$ python -q
>>> import numpy as np
>>> from numpy import linalg as LA
>>> np.set_printoptions(precision=2, suppress=True, linewidth=140, legacy="1.25")
>>> rd = lambda a: np.round(a, 2) + 0
>>> mat = np.loadtxt("layer1.csv", delimiter=",")
>>> mat
array([[ 0.,  0.,  0.,  1.],
       [ 0.,  0.,  0.,  0.],
       [ 2.,  9.,  5., 10.],
       [ 1.,  6.,  3.,  7.],
       [ 0.,  3.,  1.,  4.],
       [ 2.,  9.,  5., 10.],
       [ 0.,  0.,  0.,  0.],
       [ 0.,  0.,  0.,  1.],
       [ 0.,  0.,  0.,  0.],
       [ 1.,  6.,  3.,  7.],
       [ 0.,  0.,  0.,  0.],
       [ 0.,  0.,  0.,  1.],
       [ 0.,  0.,  0.,  0.],
       [ 0.,  0.,  0.,  0.],
       [ 0.,  0.,  0.,  1.],
       [ 1.,  6.,  3.,  7.],
       [ 0.,  3.,  1.,  4.],
       [ 0.,  0.,  0.,  0.],
       [ 2.,  9.,  5., 10.],
       [ 0.,  3.,  1.,  4.],
       [ 0.,  0.,  0.,  1.],
       [ 2.,  9.,  5., 10.],
       [ 0.,  0.,  0.,  0.],
       [ 0.,  0.,  0.,  0.],
       [ 0.,  0.,  0.,  1.],
       [ 2.,  9.,  5., 10.],
       [ 0.,  0.,  0.,  0.]])
>>> d = LA.norm(mat[:, None] - mat[None], axis=-1)
>>> (d + 1e9 * np.eye(27)).round(6).argmin(axis=1)
array([ 7,  6,  5,  9, 16,  2,  1,  0,  1,  3,  1,  0,  1,  1,  0,  3,  4,  1,  2,  4,  0,  2,  1,  1,  0,  2,  1])
>>> d.shape
(27, 27)
>>> rd(d[12])
array([ 1.  ,  0.  , 14.49,  9.75,  5.1 , 14.49,  0.  ,  1.  ,  0.  ,  9.75,  0.  ,  1.  ,  0.  ,  0.  ,  1.  ,  9.75,  5.1 ,  0.  , 14.49,
        5.1 ,  1.  , 14.49,  0.  ,  0.  ,  1.  , 14.49,  0.  ])
>>> rd(LA.norm(mat - mat.mean(axis=0), axis=1))
array([ 3.81,  4.48, 10.03,  5.27,  0.99, 10.03,  4.48,  3.81,  4.48,  5.27,  4.48,  3.81,  4.48,  4.48,  3.81,  5.27,  0.99,  4.48, 10.03,
        0.99,  3.81, 10.03,  4.48,  4.48,  3.81, 10.03,  4.48])
>>> np.flatnonzero(d[12] < d.mean() / 2)
array([ 0,  1,  6,  7,  8, 10, 11, 12, 13, 14, 17, 20, 22, 23, 24, 26])
>>> d[12].round(6).argsort(kind="stable")[:4]
array([ 1,  6,  8, 10])
>>> np.unravel_index(d.round(6).argmax(), d.shape)
(1, 2)
>>> Xs = mat - mat.mean(axis=0)
>>> evecs = LA.svd(Xs)[2][:3]
>>> M2 = Xs - Xs @ evecs.T @ evecs
>>> rd((Xs @ evecs.T).std(axis=0))
array([5.68, 0.39, 0.19])
>>> rd(np.cov(Xs @ evecs.T, rowvar=False))
array([[33.52,  0.  ,  0.  ],
       [ 0.  ,  0.16,  0.  ],
       [ 0.  ,  0.  ,  0.04]])
>>> rd(np.diag(evecs.T @ evecs))
array([0.53, 0.95, 0.53, 1.  ])
>>> rd(M2.std(axis=0))
array([0., 0., 0., 0.])
>>> LA.norm(M2, axis=1).round(6).argmax()
0
>>> rd(LA.norm(M2) / LA.norm(Xs))
0.0
>>> basis = mat[[25, 15]].astype(float)
>>> for _ in range(6):
...     z = LA.norm(mat[:, None] - basis, axis=-1).argmin(axis=1)
...     basis = np.array([mat[z == j].mean(axis=0) for j in range(2)])
... 
>>> z
array([1, 1, 0, 0, 1, 0, 1, 1, 1, 0, 1, 1, 1, 1, 1, 0, 1, 1, 0, 1, 1, 0, 1, 1, 1, 0, 1])
>>> rd(basis[1] - basis[0])
array([-1.62, -7.4 , -4.09, -7.93])
>>> np.bincount(z)
array([ 8, 19])
>>> rd(basis)
array([[1.62, 7.88, 4.25, 8.88],
       [0.  , 0.47, 0.16, 0.95]])
>>> Xs = mat - mat.mean(axis=0)
>>> left, sv, VT = LA.svd(Xs, full_matrices=False)
>>> rd(sv ** 2 / (sv ** 2).sum())
array([0.99, 0.  , 0.  , 0.  ])
>>> np.searchsorted(np.cumsum(sv ** 2) / (sv ** 2).sum(), 0.9) + 1
1
>>> rd(VT[0] * np.sign(VT[0, np.abs(VT[0]).argmax()]))
array([0.13, 0.63, 0.34, 0.68])
>>> np.abs(VT[0]).argmax()
3
>>> rd(Xs.mean(axis=0))
array([0., 0., 0., 0.])
>>> rd(sv)
array([29.52,  2.02,  1.  ,  0.  ])
>>> J = np.array([[17, 2, 12, 1],
...     [0, 2, 0, 1],
...     [0, 2, 0, 1],
...     [0, 2, 0, 1],
...     [7, 2, 2, 1],
...     [0, 2, 0, 1],
...     [7, 2, 2, 1],
...     [9, 2, 4, 1],
...     [13, 2, 8, 1],
...     [21, 2, 16, 1],
...     [17, 2, 12, 1],
...     [21, 2, 16, 1],
...     [19, 2, 14, 1],
...     [19, 2, 14, 1],
...     [23, 2, 18, 1],
...     [0, 2, 0, 1]])
>>> J
array([[17,  2, 12,  1],
       [ 0,  2,  0,  1],
       [ 0,  2,  0,  1],
       [ 0,  2,  0,  1],
       [ 7,  2,  2,  1],
       [ 0,  2,  0,  1],
       [ 7,  2,  2,  1],
       [ 9,  2,  4,  1],
       [13,  2,  8,  1],
       [21,  2, 16,  1],
       [17,  2, 12,  1],
       [21,  2, 16,  1],
       [19,  2, 14,  1],
       [19,  2, 14,  1],
       [23,  2, 18,  1],
       [ 0,  2,  0,  1]])
>>> left, sv, VT = LA.svd(J)
>>> evecs = VT[:(sv > 1e-8).sum()]
>>> rng = np.random.default_rng(81043)
>>> vec = J[1] + 3 * J[12] + rng.integers(2) * np.eye(4)[0]
>>> vec
array([58.,  8., 42.,  4.])
>>> rd(evecs.T @ evecs)
array([[1. , 0. , 0. , 0. ],
       [0. , 0.8, 0. , 0.4],
       [0. , 0. , 1. , 0. ],
       [0. , 0.4, 0. , 0.2]])
>>> np.allclose(evecs.T @ evecs @ vec, vec)
True
>>> LA.matrix_rank(np.vstack([J, vec]))
3
